$ python -q
>>> import numpy as np
>>> np.set_printoptions(precision=2, suppress=True, linewidth=120)
>>> def rnd(a):
...     return np.round(a, 2) + 0
... 
>>> K = np.array([[2, 3, 3, 0],
...     [1, 2, 2, -1],
...     [3, 4, 4, 1],
...     [5, 6, 6, 3],
...     [0, 1, 1, -2]])
>>> print(K)
[[ 2  3  3  0]
 [ 1  2  2 -1]
 [ 3  4  4  1]
 [ 5  6  6  3]
 [ 0  1  1 -2]]
>>> r = np.linalg.matrix_rank(K)
>>> print(r)
2
>>> ns = np.linalg.svd(K)[2][r:].T
>>> print([int(np.linalg.matrix_rank(K[:i])) for i in range(1, len(K) + 1)])
[1, 2, 2, 2, 2]
>>> print([int(np.linalg.matrix_rank(K[:, :j + 1])) for j in range(4)])
[1, 2, 2, 2]
>>> print(rnd(K @ ns))
[[0. 0.]
 [0. 0.]
 [0. 0.]
 [0. 0.]
 [0. 0.]]
>>> print(rnd(ns @ ns.T))
[[ 0.75 -0.25 -0.25 -0.25]
 [-0.25  0.58 -0.42  0.08]
 [-0.25 -0.42  0.58  0.08]
 [-0.25  0.08  0.08  0.08]]
>>> print(np.linalg.matrix_rank(K.T @ K), np.linalg.matrix_rank(K @ K.T))
2 2
>>> vec = np.array([-5, 0, -7, -9])
>>> print(np.linalg.norm(K @ vec) <= np.linalg.norm(K, 2) * np.linalg.norm(vec) + 1e-9)
True
>>> print((K @ vec).argmax())
4
>>> print(np.sign((K @ vec).round(6)))
[-1 -1 -1 -1  1]
>>> print(K @ np.eye(4)[2])
[3. 2. 4. 6. 1.]
>>> rng = np.random.default_rng(15913)
>>> F = np.eye(3, dtype=int)[rng.permutation(3)]
>>> print(F)
[[1 0 0]
 [0 0 1]
 [0 1 0]]
>>> B = F / np.sqrt((F ** 2).mean(axis=1, keepdims=True))
>>> print(rnd(np.linalg.norm(B, axis=1)))
[1.73 1.73 1.73]
>>> print(rnd(B[0]))
[1.73 0.   0.  ]
>>> print(np.all(np.linalg.eigvalsh(F) > 0))
False
>>> print([round(float(np.linalg.det(F[:i, :i])), 2) + 0 for i in range(1, 4)])
[1.0, 0.0, -1.0]
>>> proj = np.triu(np.array([[0, 1, 3], [2, 3, 3], [1, 0, 0]]), 1) + np.eye(3)
>>> B = proj @ F @ np.linalg.inv(proj)
>>> print(B)
[[ 1.  2. -8.]
 [ 0.  3. -8.]
 [ 0.  1. -3.]]
>>> print(proj @ F - F @ proj)
[[ 0.  2. -2.]
 [ 0.  3.  0.]
 [ 0.  0. -3.]]
>>> print(np.trace(B), np.trace(F))
1.0 1
>>> print(np.linalg.matrix_rank(B))
3
>>> J = np.loadtxt("run9.csv", delimiter=",")
>>> print(J)
[[ 0.  0.  0.  0.]
 [ 0.  0.  0.  0.]
 [ 0.  0.  0.  0.]
 [ 3.  1.  6.  1.]
 [ 0.  2.  0.  0.]
 [ 0.  4.  0.  2.]
 [ 0.  5.  0.  4.]
 [ 1.  5.  7.  6.]
 [ 0.  3.  0.  2.]
 [ 0.  5.  3.  4.]
 [ 0.  9.  2.  7.]
 [ 3.  1.  4.  3.]
 [ 3.  1.  5.  2.]
 [ 0. 11. 10. 13.]
 [ 3.  0.  2.  0.]
 [ 0.  1.  0.  0.]
 [ 0.  2.  0.  0.]
 [ 0.  3.  3.  4.]]
>>> B = np.c_[J[:, :1] @ np.array([[-1]]), np.array([0, 1, 1, 0, 2, 2, 1, 0, 1, 0, 2, 0, 2, 1, 1, 2, 1, 0])]
>>> print(B)
[[ 0.  0.]
 [ 0.  1.]
 [ 0.  1.]
 [-3.  0.]
 [ 0.  2.]
 [ 0.  2.]
 [ 0.  1.]
 [-1.  0.]
 [ 0.  1.]
 [ 0.  0.]
 [ 0.  2.]
 [-3.  0.]
 [-3.  2.]
 [ 0.  1.]
 [-3.  1.]
 [ 0.  2.]
 [ 0.  1.]
 [ 0.  0.]]
>>> print(rnd(np.linalg.lstsq(J, B[:, 0])[0]))
[-1.  0.  0.  0.]
>>> E = np.loadtxt("test8.csv", delimiter=",")
>>> print(E)
[[ 0.  2. -3.  3.]
 [ 0.  0.  2.  3.]
 [ 0.  0.  0.  3.]
 [ 0.  0.  0.  0.]]
>>> print(rnd(np.linalg.svd(F, compute_uv=False)))
[1. 1. 1.]
>>> print(F.T @ F)
[[1 0 0]
 [0 1 0]
 [0 0 1]]
>>> print(F[:, 1] @ F[:, 2])
0
>>> Z = J[[1, 12]].astype(float)
>>> for _ in range(7):
...     labels = np.linalg.norm(J[:, None] - Z, axis=-1).argmin(axis=1)
...     Z = np.array([J[labels == j].mean(axis=0) for j in range(2)])
... 
>>> print(labels)
[0 0 0 1 0 0 0 1 0 1 1 1 1 1 0 0 0 1]
>>> print(np.abs(Z[1] - Z[0]).argmax())
2
>>> print(Z[1] - Z[0])
[0.95 2.8  4.8  4.2 ]
>>> print(np.bincount(labels))
[10  8]
>>> B = np.array([[3, 0], [3, 0], [2, 3], [1, 1]])
>>> print(np.einsum("ik,kj->ij", E, B))
[[ 3. -6.]
 [ 7.  9.]
 [ 3.  3.]
 [ 0.  0.]]
>>> print(np.linalg.matrix_rank(E @ B))
2
>>> print(E @ B)
[[ 3. -6.]
 [ 7.  9.]
 [ 3.  3.]
 [ 0.  0.]]
>>> print(np.einsum("ij->j", E))
[ 0.  2. -1.  9.]
>>> print(np.einsum("ij,ij->i", E, E))
[22. 13.  9.  0.]
>>> t3 = np.stack([E, -3 * E, E[::-1]])
>>> print(rnd(np.linalg.det(t3)))
[0. 0. 0.]
>>> print(np.linalg.matrix_rank(t3))
[3 3 3]
>>> feats = np.load("m.npy")
>>> print(feats)
[[1 3 0 0 0 0]
 [2 1 0 0 0 0]
 [1 3 0 0 0 0]
 [0 0 1 3 0 0]
 [0 0 2 1 0 0]
 [0 0 1 3 0 0]
 [0 0 0 0 1 3]
 [0 0 0 0 2 1]
 [0 0 0 0 1 3]]
>>> B = np.c_[feats[:, :4] @ np.array([[4, 5, 2, 5], [1, 5, -2, 0], [-4, -5, 1, -3], [-5, 2, -4, 2]]), np.array([1, -2, 1, 2, 2, 0, 0, -1, 1])]
>>> print(B)
[[  7  20  -4   5   1]
 [  9  15   2  10  -2]
 [  7  20  -4   5   1]
 [-19   1 -11   3   2]
 [-13  -8  -2  -4   2]
 [-19   1 -11   3   0]
 [  0   0   0   0   0]
 [  0   0   0   0  -1]
 [  0   0   0   0   1]]
>>> print(rnd(np.linalg.norm(B - feats @ np.linalg.lstsq(feats, B)[0], axis=0)))
[0.   0.   0.   0.   1.58]
>>> print(np.linalg.matrix_rank(np.c_[feats, B]))
7
>>> print(rnd(np.linalg.norm(np.linalg.qr(feats)[0].T @ B, axis=0) ** 2 / ((B ** 2).sum(axis=0) + 1e-12)))
[1.   1.   1.   1.   0.84]
>>> W1 = np.array([[0, 0, -3, -4, -3, 2],
...     [-2, 2, 3, 3, -3, -4],
...     [2, -5, -3, 0, -3, 3],
...     [-2, 0, 2, 0, -4, 3],
...     [-5, -2, 1, -1, 2, -4]])
>>> b = np.array([1, -2, 0, -2, -2, -2])
>>> H = np.maximum(B @ W1 + b, 0)
>>> print(H)
[[  0  56  62  29   0   0]
 [  0  22  30   9   0   0]
 [  0  56  62  29   0   0]
 [  0  51 101  75  77   0]
 [ 11   0  15  24  87   0]
 [  0  55  99  77  73   0]
 [  1   0   0   0   0   0]
 [  6   0   0   0   0   2]
 [  0   0   1   0   0   0]]
>>> print(np.linalg.matrix_rank(H))
6
>>> Z = np.array([[2, -1], [-2, 2], [1, -1], [1, 2], [2, -2], [2, 0]])
>>> print((H @ Z).round(6).argmax(axis=1))
[1 1 1 0 0 0 0 0 0]
>>> print(W1 @ Z)
[[ -9   1]
 [-16  15]
 [ 11  -3]
 [ -4   8]
 [-10  -6]]
>>> print(H @ Z)
[[ -21  108]
 [  -5   32]
 [ -21  108]
 [ 228   -3]
 [ 235 -152]
 [ 212   19]
 [   2   -1]
 [  16   -6]
 [   1   -1]]
>>> proj = H @ np.linalg.solve(H.T @ H, H.T)
>>> print(rnd(proj @ H[:, 4]))
[ 0.  0.  0. 77. 87. 73.  0.  0.  0.]
>>> u, r1 = feats[5], feats[6]
>>> print(u @ u)
10
>>> p = (u @ r1) / (u @ u) * u
>>> print((r1 - p) @ u)
0.0
>>> M = np.loadtxt("a.csv", delimiter=",")
>>> print(rnd(M))
[[ 0.56  0.06 -0.34 -0.36 -0.02]
 [ 0.06  0.74 -0.28  0.32 -0.07]
 [-0.34 -0.28  0.28  0.1   0.04]
 [-0.36  0.32  0.1   0.41 -0.02]
 [-0.02 -0.07  0.04 -0.02  0.01]]
>>> print(rnd(np.kron(np.eye(2, dtype=int), M)))
[[ 0.56  0.06 -0.34 -0.36 -0.02  0.    0.    0.    0.    0.  ]
 [ 0.06  0.74 -0.28  0.32 -0.07  0.    0.    0.    0.    0.  ]
 [-0.34 -0.28  0.28  0.1   0.04  0.    0.    0.    0.    0.  ]
 [-0.36  0.32  0.1   0.41 -0.02  0.    0.    0.    0.    0.  ]
 [-0.02 -0.07  0.04 -0.02  0.01  0.    0.    0.    0.    0.  ]
 [ 0.    0.    0.    0.    0.    0.56  0.06 -0.34 -0.36 -0.02]
 [ 0.    0.    0.    0.    0.    0.06  0.74 -0.28  0.32 -0.07]
 [ 0.    0.    0.    0.    0.   -0.34 -0.28  0.28  0.1   0.04]
 [ 0.    0.    0.    0.    0.   -0.36  0.32  0.1   0.41 -0.02]
 [ 0.    0.    0.    0.    0.   -0.02 -0.07  0.04 -0.02  0.01]]
>>> print(rnd(np.poly(M)))
[ 1. -2.  1.  0.  0.  0.]
>>> print(rnd(np.linalg.det(M.T)))
0.0
>>> print(rnd(np.linalg.det(M[::-1])))
0.0
>>> print(rnd(E @ np.linalg.pinv(E) @ E))
[[ 0.  2. -3.  3.]
 [ 0.  0.  2.  3.]
 [ 0.  0.  0.  3.]
 [ 0.  0.  0.  0.]]
>>> print(np.linalg.lstsq(E[:-1].T, E[-1])[2])
3
>>> print(np.allclose(E[:-1].T @ np.linalg.lstsq(E[:-1].T, E[-1])[0], E[-1]))
True
>>> B = np.array([[2, 1, -2, 4, 3],
...     [-4, -1, -2, 1, 3],
...     [4, 5, 5, -3, -3],
...     [-4, 4, 2, -4, -1],
...     [-1, -4, 5, 3, 1]])
>>> B[-1] = B[0]
>>> mat = B + 0.1 * np.eye(5)
>>> print(mat)
[[ 2.1  1.  -2.   4.   3. ]
 [-4.  -0.9 -2.   1.   3. ]
 [ 4.   5.   5.1 -3.  -3. ]
 [-4.   4.   2.  -3.9 -1. ]
 [ 2.   1.  -2.   4.   3.1]]
>>> U, sigma, Vh = np.linalg.svd(mat)
>>> print(rnd(sigma))
[11.91  8.23  5.18  0.79  0.  ]
>>> print(np.argmax(sigma[:-1] / (sigma[1:] + 1e-6)) + 1)
4
>>> B = U[:, :4] @ np.diag(sigma[:4]) @ Vh[:4]
>>> print(rnd(np.linalg.norm(mat - B, 2)), rnd(sigma[4]))
0.0 0.0
>>> print(np.linalg.matrix_rank(mat, rtol=0.05))
4
>>> print(np.linalg.matrix_rank(B))
4
>>> print([round(float(x), 2) for x in np.linalg.svd(mat, compute_uv=False)[:3]])
[11.91, 8.23, 5.18]
>>> print(np.argsort(-np.linalg.norm(mat, axis=0).round(6), kind="stable")[:3])
[3 0 1]
>>> data = np.load("arr.npy")
>>> print(data)
[[0 1 1]
 [1 0 1]
 [1 1 0]]
>>> vals, V = np.linalg.eig(data)
>>> print(rnd(np.sort(np.linalg.eigvals(np.linalg.inv(data)))))
[-1.  -1.   0.5]
>>> print(rnd(np.prod(vals)))
2.0
>>> labels = rng.permutation(3)
>>> print(labels)
[1 0 2]
>>> B = data[labels][:, labels]
>>> print(rnd(np.sort(np.abs(np.linalg.eigvals(B)))))
[1. 1. 2.]
>>> print(B)
[[0 1 1]
 [1 0 1]
 [1 1 0]]
>>> print(np.diag(B))
[0 0 0]
>>> print(np.allclose(B, data))
True
